In [1]: import numpy as np

In [2]: np.set_printoptions(precision=3, suppress=True, linewidth=100)

In [3]: rd = lambda a: np.round(a, 3) + 0

In [4]: X = np.vander(np.arange(7) - 1, 3, increasing=True)

In [5]: print(X)
[[ 1 -1  1]
 [ 1  0  0]
 [ 1  1  1]
 [ 1  2  4]
 [ 1  3  9]
 [ 1  4 16]
 [ 1  5 25]]

In [6]: A2 = np.c_[X[:, :2] @ np.array([[2, 0], [2, -1]]), np.array([0, 0, -1, -1, 0, 0, -3])]

In [7]: print(A2)
[[ 0  1  0]
 [ 2  0  0]
 [ 4 -1 -1]
 [ 6 -2 -1]
 [ 8 -3  0]
 [10 -4  0]
 [12 -5 -3]]

In [8]: print(rd(np.linalg.norm(A2 - X @ np.linalg.lstsq(X, A2)[0], axis=0)))
[0.    0.    2.093]

In [9]: print(rd(np.linalg.lstsq(X, A2[:, 0])[0]))
[2. 2. 0.]

In [10]: O, r_ = np.linalg.qr(X)

In [11]: print(rd(O))
[[-0.378 -0.567  0.546]
 [-0.378 -0.378  0.   ]
 [-0.378 -0.189 -0.327]
 [-0.378  0.    -0.436]
 [-0.378  0.189 -0.327]
 [-0.378  0.378  0.   ]
 [-0.378  0.567  0.546]]

In [12]: print(rd(r_))
[[ -2.646  -5.292 -21.166]
 [  0.      5.292  21.166]
 [  0.      0.      9.165]]

In [13]: print(rd(O.T @ O))
[[1. 0. 0.]
 [0. 1. 0.]
 [0. 0. 1.]]

In [14]: print(O.shape, r_.shape)
(7, 3) (3, 3)

In [15]: print(np.allclose(r_.T @ r_, X.T @ X))
True

In [16]: print(rd(np.trace(O @ O.T)))
3.0

In [17]: rng = np.random.default_rng(4449)

In [18]: mat = np.triu(rng.random((7, 7)) < 0.4, 1).astype(int)

In [19]: mat = mat + mat.T

In [20]: print(mat)
[[0 0 0 1 0 0 1]
 [0 0 1 1 1 1 0]
 [0 1 0 1 0 1 0]
 [1 1 1 0 0 0 0]
 [0 1 0 0 0 1 1]
 [0 1 1 0 1 0 1]
 [1 0 0 0 1 1 0]]

In [21]: print(np.trace(mat @ mat @ mat) // 6)
4

In [22]: Lm = np.diag(mat.sum(axis=1)) - mat

In [23]: print(Lm)
[[ 2  0  0 -1  0  0 -1]
 [ 0  4 -1 -1 -1 -1  0]
 [ 0 -1  3 -1  0 -1  0]
 [-1 -1 -1  3  0  0  0]
 [ 0 -1  0  0  3 -1 -1]
 [ 0 -1 -1  0 -1  4 -1]
 [-1  0  0  0 -1 -1  3]]

In [24]: print(Lm @ np.ones(7))
[0. 0. 0. 0. 0. 0. 0.]

In [25]: print((np.linalg.eigvalsh(Lm) < 1e-8).sum())
1

In [26]: print(round(np.linalg.det(Lm[1:, 1:])))
185

In [27]: Uu, sigma, Vt = np.linalg.svd(Lm)

In [28]: vecs = Vt[:(sigma > 1e-8).sum()]

In [29]: x = Lm[4] + -3 * Lm[1] + rng.integers(2) * np.eye(7)[1]

In [30]: print(x)
[  0. -13.   3.   3.   6.   2.  -1.]

In [31]: print(np.allclose(vecs.T @ vecs @ x, x))
True

In [32]: print(np.linalg.matrix_rank(np.vstack([Lm, x])))
6

In [33]: E = np.load("layer11.npy")

In [34]: print(E)
[[ 0.3    0.9   -0.5   -1.368  0.7   -0.1   -0.6  ]
 [ 0.2    1.7    0.7    2.166 -1.1   -1.2    2.5  ]
 [ 0.    -1.8   -0.4   -2.652  1.3    1.1   -0.6  ]
 [-0.9   -0.8    0.8   -1.737  0.9    0.2    0.9  ]
 [-0.5    0.1    0.1   -2.668  1.3   -0.7   -0.3  ]
 [-0.1   -1.5    0.7    1.731 -0.9    0.5   -1.3  ]
 [ 0.5   -0.2    0.    -2.78   1.4    0.6   -2.   ]
 [ 0.6    1.2    0.4    0.435 -0.2    0.1   -0.6  ]
 [ 3.6    1.3    0.6   -2.651  1.3   -1.1    0.1  ]
 [-0.1    0.2    1.4    2.972 -1.5    0.3   -0.5  ]
 [-0.6   -1.3   -0.8    0.352 -0.2   -2.    -0.2  ]
 [ 0.1    1.6    0.4   -0.94   0.5   -0.6    0.6  ]
 [ 1.9    0.6   -1.    -1.474  0.8   -0.2    0.8  ]
 [ 0.3    0.8    1.9   -1.162  0.6   -0.6   -0.3  ]
 [-2.4    1.2    0.9   -3.467  1.7   -0.6   -1.2  ]
 [-0.7   -1.5   -0.8   -0.204  0.1   -2.    -0.1  ]
 [ 1.3    0.7    0.     0.345 -0.2    0.1    0.3  ]
 [-0.7   -0.2   -0.4   -7.15   3.6   -1.2    1.8  ]
 [-0.2   -0.7   -0.2    1.527 -0.8    1.4   -1.5  ]
 [-0.7   -0.5   -1.6    0.241 -0.1    0.8    0.3  ]
 [ 0.     1.1   -0.3    0.215 -0.1   -1.1    0.2  ]
 [-2.1    1.8    0.7   -0.654  0.3   -0.5   -0.5  ]
 [-0.3    0.1    0.2    1.786 -0.9   -0.2   -1.4  ]
 [ 1.1    0.8    1.3    0.775 -0.4    3.     0.   ]
 [-0.5   -0.5    0.9   -0.036  0.     1.2   -0.4  ]
 [ 0.2   -0.1   -0.2    3.601 -1.8    0.8   -0.8  ]
 [ 1.6    0.1    1.     0.224 -0.1   -2.5   -0.1  ]
 [ 0.5   -0.6   -0.7   -0.348  0.2    1.4    1.2  ]
 [-0.3    0.3    1.2   -0.004  0.    -2.     0.1  ]
 [-0.6   -2.9   -0.9    2.369 -1.2    1.1    1.8  ]
 [ 0.    -0.1    1.4    1.54  -0.8    1.3    1.5  ]
 [ 0.7   -0.4   -0.9   -0.525  0.3   -0.8   -1.2  ]
 [-0.2    2.2    0.2    0.405 -0.2    2.    -0.2  ]
 [ 0.9   -0.4   -1.    -0.227  0.1    0.7   -2.1  ]
 [-1.4   -2.6   -1.3   -0.033  0.    -0.6   -0.4  ]
 [ 0.8    0.5    0.8    0.566 -0.3   -0.1   -0.9  ]
 [-0.1   -0.4    0.8    4.961 -2.5   -1.     0.   ]
 [ 0.8   -1.9    1.9   -0.991  0.5   -1.1   -0.6  ]
 [-1.2   -0.8    1.4   -0.368  0.2    1.1    1.   ]]

In [35]: print(rd(np.abs(np.linalg.svd(E)[2][-1])))
[0.004 0.002 0.006 0.449 0.893 0.    0.005]

In [36]: print([round(float(x), 3) for x in np.linalg.svd(E, compute_uv=False)[:3]])
[14.829, 8.035, 7.228]

In [37]: print(rd(E[31] @ E[10]))
2.415

In [38]: print(rd(np.linalg.norm(E[31], 1)), rd(np.linalg.norm(E[31], np.inf)))
4.825 1.2

In [39]: print(rd(np.linalg.norm(E, 1)), rd(np.linalg.norm(E, np.inf)))
57.65 15.05

In [40]: print(rd(np.linalg.norm(E[31] - E[10])))
2.443

In [41]: print(rd(np.linalg.norm(E, axis=0)))
[ 6.565  7.354  5.778 13.14   6.61   7.409  6.376]
